$ python3 -q
>>> import numpy as np
>>> np.set_printoptions(precision=1, suppress=True, linewidth=100)
>>> A = np.loadtxt("x.csv", delimiter=",")
>>> print(A)
[[3. 1. 0. 0.]
 [0. 3. 1. 0.]
 [0. 0. 3. 1.]
 [0. 0. 0. 3.]]
>>> x0 = np.array([0, 0, 0, 0])
>>> y = A @ x0
>>> print(y)
[0. 0. 0. 0.]
>>> print(np.linalg.solve(A, y))
[0. 0. 0. 0.]
>>> M = np.loadtxt("out10.csv", delimiter=",")
>>> print(M)
[[ 3.3  1.5 -1.6]
 [ 2.7  1.3 -2.4]
 [ 3.4  0.6 -1.8]
 [ 2.9  1.  -1.8]
 [ 2.9  0.8 -2.2]
 [ 3.   0.8 -1.9]
 [ 3.5  1.2 -1.7]
 [ 3.2  0.8 -1.8]
 [ 2.9  0.8 -1.8]
 [ 3.   1.1 -2.1]
 [ 3.1  1.2 -1.8]
 [ 2.6  1.1 -2.1]
 [-1.4  0.7  2. ]
 [-1.3  0.5  2.4]
 [-0.9  1.   2.4]
 [-0.9  0.7  2. ]
 [-1.3  1.2  2.2]
 [-0.7  1.4  1.7]
 [-1.3  1.   2.3]
 [-1.4  1.2  1.8]
 [-0.9  1.1  2.2]
 [-0.7  1.2  1.8]
 [-0.6  0.8  2. ]
 [-1.2  1.   1.8]]
>>> proj = M @ np.linalg.solve(M.T @ M, M.T)
>>> print(proj @ M[:, 2])
[-1.6 -2.4 -1.8 -1.8 -2.2 -1.9 -1.7 -1.8 -1.8 -2.1 -1.8 -2.1  2.   2.4  2.4  2.   2.2  1.7  2.3
  1.8  2.2  1.8  2.   1.8]
>>> print(round(float(np.trace(proj)), 1))
3.0
>>> print(np.diag(proj))
[0.1 0.3 0.2 0.1 0.1 0.1 0.2 0.1 0.1 0.1 0.1 0.2 0.1 0.1 0.1 0.1 0.1 0.1 0.1 0.2 0.1 0.1 0.1 0.1]
>>> x0 = np.array([-3, 9, -5])
>>> y = M @ x0
>>> print(np.linalg.solve(M.T @ M, M.T @ y))
[-3.  9. -5.]
>>> print(np.round(np.linalg.pinv(M) @ M, 1) + 0)
[[1. 0. 0.]
 [0. 1. 0.]
 [0. 0. 1.]]
>>> rng = np.random.default_rng(4187)
>>> y = y + 0.1 * rng.normal(size=24)
>>> print(y)
[11.6 15.6  4.1  9.3  9.5  7.6  8.7  6.6  7.5 11.3 10.5 12.5  0.6 -3.7 -0.1 -1.   3.5  6.1  1.3
  6.   1.4  3.9 -1.   3.6]
>>> beta, *_ = np.linalg.lstsq(M, y)
>>> print([round(float(np.linalg.norm(np.linalg.solve(M.T @ M + lam * np.eye(3), M.T @ y))), 2) for lam in (0, 1, 10, 100)])
[10.71, 7.51, 3.63, 1.56]
>>> print(beta)
[-3.  9. -5.]
>>> other = M / np.linalg.norm(M, axis=1, keepdims=True)
>>> G = other @ other.T
>>> print(np.linalg.norm(other, axis=1))
[1. 1. 1. 1. 1. 1. 1. 1. 1. 1. 1. 1. 1. 1. 1. 1. 1. 1. 1. 1. 1. 1. 1. 1.]
>>> print((G - 2 * np.eye(24)).round(6).argmax(axis=1))
[ 6 11  7 10  5  8 10  8  5  3  3  1 18 15 22 14 23 21 16 23 14 17 14 16]
>>> print(G[23])
[-0.6 -0.7 -0.7 -0.7 -0.7 -0.7 -0.6 -0.7 -0.7 -0.7 -0.6 -0.7  1.   1.   1.   1.   1.   1.   1.
  1.   1.   1.   1.   1. ]
>>> cen = M - M.mean(axis=0)
>>> evecs = np.linalg.svd(cen)[2][:2]
>>> other = cen - cen @ evecs.T @ evecs
>>> print(np.round(np.cov(cen @ evecs.T, rowvar=False), 1) + 0)
[[8.5 0. ]
 [0.  0.1]]
>>> J = np.load("test18.npy")
>>> print(J)
[[-0.5 -0.9]
 [-0.9  0.5]]
>>> other = J / np.sqrt((J ** 2).mean(axis=1, keepdims=True))
>>> print(np.linalg.matrix_rank(other) == np.linalg.matrix_rank(J))
True
>>> print(other[0])
[-0.7 -1.2]
>>> blk = np.stack([J, 3 * J, J[::-1]])
>>> print(np.einsum("bij,cij->bc", blk, blk))
[[ 2.  6.  0.]
 [ 6. 18.  0.]
 [ 0.  0.  2.]]
>>> print((blk @ J.T).shape)
(3, 2, 2)
>>> print(np.linalg.norm(J, axis=0))
[1. 1.]
>>> print(np.round(J.T @ J, 1) + 0)
[[1. 0.]
 [0. 1.]]
>>> print(np.linalg.svd(J, compute_uv=False))
[1. 1.]
>>> print(np.round(J @ J.T, 1) + 0)
[[1. 0.]
 [0. 1.]]
>>> print(np.round(J[:, 0] @ J[:, 1], 1))
0.0
>>> print(np.linalg.pinv(J))
[[-0.5 -0.9]
 [-0.9  0.5]]
>>> feats = np.loadtxt("m.csv", delimiter=",")
>>> print(feats)
[[ 0.2 -0.8 -0.6]
 [-0.8  0.2 -0.6]
 [-0.6 -0.6  0.6]]
>>> q, evecs = np.linalg.qr(feats[:, :2])[0], np.linalg.qr(feats[:, 2:])[0]
>>> sig = np.linalg.svd(q.T @ evecs, compute_uv=False)
>>> print(sig.round(1) + 0)
[0.]
>>> vals, evecs = np.linalg.eigh(feats)
>>> print(np.linalg.eigvalsh(feats + 2 * np.eye(3)))
[1. 3. 3.]
>>> print(np.unique(vals.round(6) + 0, return_counts=True)[1])
[1 2]
>>> K = np.loadtxt("block14.csv", delimiter=",")
>>> print(K)
[[0. 1. 0. 0. 0.]
 [1. 0. 0. 0. 0.]
 [0. 0. 0. 0. 0.]
 [0. 0. 0. 0. 1.]
 [0. 0. 0. 1. 0.]]
>>> G = K.T @ K
>>> print(np.diag(G))
[1. 1. 0. 1. 1.]
>>> print(np.linalg.matrix_rank(G))
4
>>> print(np.linalg.svd(K, compute_uv=False) ** 2)
[1. 1. 1. 1. 0.]
>>> print((K @ K.T).shape)
(5, 5)
>>> blk = np.stack([K, -2 * K, K[::-1]])
>>> print(np.einsum("bij,cij->bc", blk, blk))
[[ 4. -8.  0.]
 [-8. 16.  0.]
 [ 0.  0.  4.]]
>>> print(np.linalg.det(blk))
[0. 0. 0.]
>>> F = np.load("case11.npy")
>>> print(F)
[[0. 0. 1. 0.]
 [0. 0. 2. 3.]
 [1. 2. 0. 0.]
 [0. 3. 0. 0.]]
>>> vals, evecs = np.linalg.eigh(F)
>>> print((vals > 1e-8).sum(), (vals < -1e-8).sum())
2 2
>>> print(np.unique(vals.round(6) + 0, return_counts=True)[1])
[1 1 1 1]
>>> print(np.linalg.svd(F, compute_uv=False))
[3.7 3.7 0.8 0.8]
>>> print(np.round(evecs.T @ F @ evecs, 1) + 0)
[[-3.7  0.   0.   0. ]
 [ 0.  -0.8  0.   0. ]
 [ 0.   0.   0.8  0. ]
 [ 0.   0.   0.   3.7]]
>>> print(round(vals.sum(), 1), np.trace(F))
-0.0 0.0
